>>> import numpy as np
>>> np.set_printoptions(precision=2, suppress=True, linewidth=160)
>>> feats = np.load("mat.npy")
>>> feats
array([[-18.91,   0.31,   0.28],
       [ -5.19,   7.24,  -7.92],
       [ 19.98, -17.44, -11.69],
       [  2.57,  13.03,   2.21],
       [  4.4 ,   1.37,  -4.14],
       [ -6.36,  -1.69, -10.09],
       [-26.32, -10.99,  14.06],
       [ 17.28,  13.92,  -6.99],
       [  4.09,  -2.09,  10.77],
       [  2.97,  -2.53,  -6.63],
       [  4.83, -14.24,  -1.47],
       [-10.14,  -5.55,  -0.76],
       [  4.05,  -6.23,   7.  ],
       [ -3.65, -22.44,  22.76],
       [-14.03,  -7.01, -14.77],
       [  6.22,  -2.03, -13.84],
       [-11.68,  -8.58,   4.9 ],
       [ -8.43,  12.9 , -12.35],
       [ -3.95, -12.51,  -9.47],
       [  9.42,   0.77,   8.64]])
>>> Ac = feats - feats.mean(axis=0)
>>> vecs = np.linalg.svd(Ac)[2][:1]
>>> other = Ac - Ac @ vecs.T @ vecs
>>> print(round(float(np.linalg.norm(other) / np.linalg.norm(Ac)), 2))
0.73
>>> T = np.stack([feats, -3 * feats, feats[::-1]])
>>> np.linalg.matrix_rank(T)
array([3, 3, 3])
>>> np.einsum("bij,cij->bc", T, T)
array([[  6703.19, -20109.56,    801.01],
       [-20109.56,  60328.67,  -2403.05],
       [   801.01,  -2403.05,   6703.19]])
>>> print((T @ feats.T).shape)
(3, 20, 20)
>>> d = np.linalg.norm(feats[:, None] - feats[None], axis=-1)
>>> print(d.shape)
(20, 20)
>>> np.linalg.matrix_rank(d ** 2)
np.int64(5)
>>> u = np.array([2, 1])
>>> np.convolve(feats[13], u)
array([ -7.3 , -48.53,  23.08,  22.76])
>>> other = np.c_[feats[:, :1] @ np.array([[0]]), np.array([2, 1, 0, 2, 0, 1, 1, 0, 1, 2, 0, 0, 1, 2, 1, 2, 1, 0, 2, 2])]
>>> other
array([[0., 2.],
       [0., 1.],
       [0., 0.],
       [0., 2.],
       [0., 0.],
       [0., 1.],
       [0., 1.],
       [0., 0.],
       [0., 1.],
       [0., 2.],
       [0., 0.],
       [0., 0.],
       [0., 1.],
       [0., 2.],
       [0., 1.],
       [0., 2.],
       [0., 1.],
       [0., 0.],
       [0., 2.],
       [0., 2.]])
>>> np.linalg.norm(np.linalg.qr(feats)[0].T @ other, axis=0) ** 2 / ((other ** 2).sum(axis=0) + 1e-12)
array([0.  , 0.12])
>>> print(np.linalg.lstsq(feats, other[:, 0])[0])
[0. 0. 0.]
>>> np.linalg.matrix_rank(np.c_[feats, other])
np.int64(4)
>>> np.linalg.matrix_rank(other)
np.int64(1)
>>> M = np.loadtxt("a.csv", delimiter=",")
>>> print(M)
[[3. 1. 1.]
 [1. 3. 1.]
 [1. 1. 3.]]
>>> # symmetric
>>> Uu, sigma, Vt = np.linalg.svd(M, full_matrices=False)
>>> np.round(np.sqrt((sigma ** 2).sum()), 2), round(float(np.linalg.norm(M)), 2)
(np.float64(5.74), 5.74)
>>> sigma
array([5., 2., 2.])
>>> sigma / sigma[0]
array([1. , 0.4, 0.4])
>>> print(np.abs(Uu[:, 0]).round(6).argmax())
0
>>> u = np.array([3, 0, 0])
>>> other = M + np.outer(u, np.eye(3)[1])
>>> print(round(np.linalg.det(other) / np.linalg.det(M), 2), round(float(1 + np.linalg.solve(M, u)[1]), 2))
0.7 0.7
>>> print(np.linalg.matrix_rank(other - M))
1
>>> q = M.astype(float).copy()
>>> for j in range(3):
...     q[:, j] -= q[:, :j] @ (q[:, :j].T @ q[:, j])
...     q[:, j] /= np.linalg.norm(q[:, j])
... 
>>> q
array([[ 0.9 , -0.36, -0.24],
       [ 0.3 ,  0.92, -0.24],
       [ 0.3 ,  0.14,  0.94]])
>>> arr = np.loadtxt("run17.csv", delimiter=",")
>>> arr
array([[-1.21, -6.83,  7.21],
       [ 6.11, -5.73, -5.46],
       [ 4.  , -9.15,  0.57],
       [ 1.25, -8.74,  4.7 ],
       [-6.06,  3.38,  7.2 ],
       [ 1.82, -8.99,  3.98],
       [ 3.61,  3.61, -8.6 ],
       [-6.16,  4.8 ,  6.25],
       [-2.8 ,  9.24, -2.59],
       [-5.67,  1.36,  8.12],
       [ 1.4 ,  6.63, -7.36],
       [-6.1 ,  3.69,  7.01],
       [-5.3 ,  0.11,  8.48],
       [ 6.04, -3.17, -7.31],
       [ 1.93,  6.02, -7.75],
       [ 4.4 , -8.98, -0.21],
       [ 5.56, -0.94, -8.26],
       [ 4.68,  1.48, -8.71],
       [-5.32,  8.14,  2.33]])
>>> np.argsort(-np.linalg.norm(arr, axis=0).round(6), kind="stable")[:3]
array([2, 1, 0])
>>> print([round(float(x), 2) for x in np.linalg.svd(arr, compute_uv=False)[:3]])
[32.88, 28.61, 0.0]
>>> Uu, sigma, Vt = np.linalg.svd(arr)
>>> print(sigma.round(2) + 0)
[32.88 28.61  0.  ]
>>> np.argmax(sigma[:-1] / (sigma[1:] + 1e-6)) + 1
np.int64(2)
>>> other = Uu[:, :2] @ np.diag(sigma[:2]) @ Vt[:2]
>>> print(other)
[[-1.21 -6.83  7.21]
 [ 6.11 -5.73 -5.46]
 [ 4.   -9.15  0.57]
 [ 1.25 -8.74  4.7 ]
 [-6.06  3.38  7.2 ]
 [ 1.82 -8.99  3.98]
 [ 3.61  3.61 -8.6 ]
 [-6.16  4.8   6.25]
 [-2.8   9.24 -2.59]
 [-5.67  1.36  8.12]
 [ 1.4   6.63 -7.36]
 [-6.1   3.69  7.01]
 [-5.3   0.11  8.48]
 [ 6.04 -3.17 -7.31]
 [ 1.93  6.02 -7.75]
 [ 4.4  -8.98 -0.21]
 [ 5.56 -0.94 -8.26]
 [ 4.68  1.48 -8.71]
 [-5.32  8.14  2.33]]
>>> np.linalg.matrix_rank(arr, rtol=0.05)
np.int64(2)
>>> rank = np.linalg.matrix_rank(other)
>>> rank
np.int64(2)
>>> N = np.linalg.svd(other)[2][rank:].T
>>> [int(np.linalg.matrix_rank(np.delete(other, i, axis=0))) for i in range(19)]
[2, 2, 2, 2, 2, 2, 2, 2, 2, 2, 2, 2, 2, 2, 2, 2, 2, 2, 2]
>>> [int(np.linalg.matrix_rank(other[:, :j + 1])) for j in range(3)]
[1, 2, 2]
>>> np.linalg.matrix_rank(other.T @ other), np.linalg.matrix_rank(other @ other.T)
(np.int64(2), np.int64(2))
>>> W0 = np.load("test15.npy")
>>> W0
array([[ 1, -1,  1],
       [ 1,  0,  0],
       [ 1,  1,  1],
       [ 1,  2,  4]])
>>> u = np.array([1, -1, 0])
>>> np.convolve(W0[3], u)
array([ 1,  1,  2, -4,  0])
>>> np.correlate(W0[3], W0[1], "full")
array([0, 0, 1, 2, 4])
>>> G = W0.T @ W0
>>> np.linalg.matrix_rank(G)
np.int64(3)
>>> print(np.allclose(G, G.T))
True
>>> print((W0 @ W0.T).shape)
(4, 4)
>>> print(np.trace(G), (W0 ** 2).sum())
28 28
>>> rng = np.random.default_rng(602146)
>>> lab = rng.permutation(3)
>>> other = W0[:, lab] * rng.choice([-1, 1], 3)
>>> other
array([[ 1,  1,  1],
       [ 0,  1,  0],
       [-1,  1,  1],
       [-2,  1,  4]])
>>> Uu, _, Vt = np.linalg.svd(W0.T @ other)
>>> lab
array([1, 0, 2])
>>> np.round(np.linalg.lstsq(W0, other)[0], 2) + 0
array([[ 0.,  1.,  0.],
       [-1.,  0.,  0.],
       [ 0.,  0.,  1.]])
>>> np.round(Uu @ Vt, 2) + 0
array([[ 0.,  1.,  0.],
       [-1.,  0.,  0.],
       [ 0.,  0.,  1.]])
>>> E = np.load("block5.npy")
>>> E
array([[-0.4 ,  0.92,  0.07],
       [-0.46, -0.13, -0.88],
       [-0.79, -0.38,  0.48]])
>>> x0 = np.array([2, -1, -4])
>>> print(np.round(np.linalg.norm(x0), 2), round(np.linalg.norm(E @ x0), 2))
4.58 4.58
>>> print(E.T @ (E @ x0))
[ 2. -1. -4.]
>>> 3 - np.linalg.matrix_rank(E - np.eye(3), tol=1e-8)
np.int64(1)
>>> np.linalg.norm(W0, axis=1).argmax()
np.int64(3)
>>> round(np.linalg.norm(W0[0], 1), 2), round(float(np.linalg.norm(W0[0], np.inf)), 2)
(np.float64(3.0), 1.0)
>>> W0[0] @ W0[3]
np.int64(3)
>>> np.linalg.norm(W0, axis=1)
array([1.73, 1.  , 1.73, 4.58])
>>> np.round(np.linalg.norm(W0) ** 2 / np.linalg.norm(W0, 2) ** 2, 2)
np.float64(1.17)
>>> np.round(np.linalg.norm(W0, 1), 2), np.round(np.linalg.norm(W0, np.inf), 2)
(np.float64(6.0), np.float64(7.0))
>>> lab = feats[:, 2] > np.median(feats[:, 2])
>>> u = feats[lab].mean(axis=0) - feats[~lab].mean(axis=0)
>>> np.argsort(-np.abs(u).round(6), kind="stable")
array([2, 0, 1])
>>> np.sort(np.abs(np.linalg.eigvals(E)))
array([1., 1., 1.])
>>> round(float(np.abs(np.linalg.eigvals(E)).max()), 2)
1.0
>>> np.allclose(E, E.T)
False
>>> np.allclose(E @ E.T, E.T @ E)
True
>>> print((E - E.T) / 2)
[[ 0.    0.69  0.43]
 [-0.69  0.   -0.25]
 [-0.43  0.25  0.  ]]
>>> other = E / np.sqrt((E ** 2).mean(axis=1, keepdims=True))
>>> other[1]
array([-0.8 , -0.23, -1.52])
>>> E - E.mean(axis=1, keepdims=True)
array([[-0.59,  0.72, -0.12],
       [ 0.03,  0.36, -0.39],
       [-0.56, -0.15,  0.71]])
>>> J = np.load("x.npy")
>>> print(J)
[[ 7  9 21 27]
 [ 9  6 27 18]
 [14 18 14 18]
 [18 12 18 12]]
>>> w, vecs = np.linalg.eig(J)
>>> np.sort(np.linalg.eigvals(np.linalg.inv(J)))
array([-0.1 , -0.06,  0.02,  0.4 ])
>>> q, vecs = np.linalg.qr(J[:, :3])[0], np.linalg.qr(J[:, 3:])[0]
>>> sigma = np.linalg.svd(q.T @ vecs, compute_uv=False)
>>> (sigma > 0.9).sum()
np.int64(1)
>>> other = np.array([[0, 0], [1, 8]])
>>> C = np.kron(other, J)
>>> round(float(np.linalg.norm(C, 2)), 2), np.round(np.linalg.norm(other, 2) * np.linalg.norm(J, 2), 2)
(516.65, np.float64(516.65))
>>> C.shape
(8, 8)
>>> np.linalg.matrix_rank(C)
np.int64(4)
>>> np.trace(J)
np.int64(39)
>>> np.sort(np.abs(np.linalg.eigvals(J)))
array([ 2.51, 10.06, 15.51, 62.06])
>>> print(np.allclose(J @ J.T, J.T @ J))
False
>>> (J + J.T) / 2
array([[ 7. ,  9. , 17.5, 22.5],
       [ 9. ,  6. , 22.5, 15. ],
       [17.5, 22.5, 14. , 18. ],
       [22.5, 15. , 18. , 12. ]])
>>> np.linalg.matrix_power(J, 2)
array([[ 910,  819, 1170, 1053],
       [ 819,  819, 1053, 1053],
       [ 780,  702, 1300, 1170],
       [ 702,  702, 1170, 1170]])
>>> np.round(np.linalg.det(J), 2)
np.float64(24336.0)
